In [1]: import numpy as np

In [2]: from numpy import linalg as LA

In [3]: np.set_printoptions(precision=2, suppress=True, linewidth=120)

In [4]: m1 = np.load("m.npy")

In [5]: print(m1)
[[ 4 -3 -3 -1 -3  0  3  4 -1  2 -4]
 [-3  4  1  4  0 -4 -2  0  1 -2  2]
 [-3  1  2 -1  2  1 -2 -1  0 -2 -1]
 [-1  4 -1  0  0  0 -1  1 -1  0  0]
 [-3  0  2  0 -2 -1 -4  1  0  2  3]
 [ 0 -4  1  0 -1  2  1  0  2  1  2]
 [ 3 -2 -2 -1 -4  1 -4 -3  0  4  4]
 [ 4  0 -1  1  1  0 -3  4 -3  4  0]
 [-1  1  0 -1  0  2  0 -3  4  1  0]
 [ 2 -2 -2  0  2  1  4  4  1 -2  1]
 [-4  2 -1  0  3  2  4  0  0  1 -4]]

In [6]: vals, vecs = LA.eigh(m1)

In [7]: vec = np.array([3, 1, 2, 3, 3, 2, 2, 3, 0, 2, 1])

In [8]: print(np.abs(m1).sum(axis=1).max(), round(float(np.abs(vals).max()), 2))
28 14.02

In [9]: vec = np.array([-1, -6, 7, 3, 9, 6, 8, -3, 9, 8, 1])

In [10]: y = m1 @ vec

In [11]: beta, lr = np.zeros(11), 1 / LA.norm(m1, 2) ** 2

In [12]: for i in range(40):
    ...:     beta -= lr * m1.T @ (m1 @ beta - y)
    ...:     if i % 10 == 0: print(i, round(LA.norm(m1 @ beta - y), 2))
    ...: 
0 83.81
10 24.52
20 13.95
30 8.98

In [13]: print(np.round(LA.cond(m1), 2))
14.77

In [14]: print(beta)
[-2.21 -6.82  4.58  3.43  8.52  7.11  6.6  -2.68  8.64  6.46  0.7 ]

In [15]: f = np.array([3, -3, -2])

In [16]: print(np.correlate(m1[2], m1[4], "full"))
[ -9  -3   8  -2  17   8  -8  -5 -18 -10   8  -3   1  14  -4   0   8  -1  -2   6   3]

In [17]: print(np.array([np.convolve(row, f, "same") for row in m1]))
[[-21  -8  12   0  11  15   3 -21   1 -16   8]
 [ 21  -3   1 -14 -20   6  14   7  -9  10  -2]
 [ 12   9 -11   5  -1 -13   1   7  -4   3   7]
 [ 15 -13  -5   2   0  -3   6  -4   1   2   0]
 [  9  12  -6 -10   3  -5  17   5   4   3 -13]
 [-12  15   5  -5   9  -1  -7   4  -3  -1  -8]
 [-15  -6   7  -5  17  -7   1  17  18   0 -20]
 [-12 -11   6   2  -5 -11  21 -15  13  -6  -8]
 [  6  -1  -5   3   8  -6 -13  21  -3 -11  -2]
 [-12  -4  10  10  -3   5  -2 -17 -17   7   1]
 [ 18  -1  -1  11  -3   0 -16  -8   3 -15  10]]

In [18]: print(np.cross(m1[2, :3], m1[4, :3]))
[2 0 3]
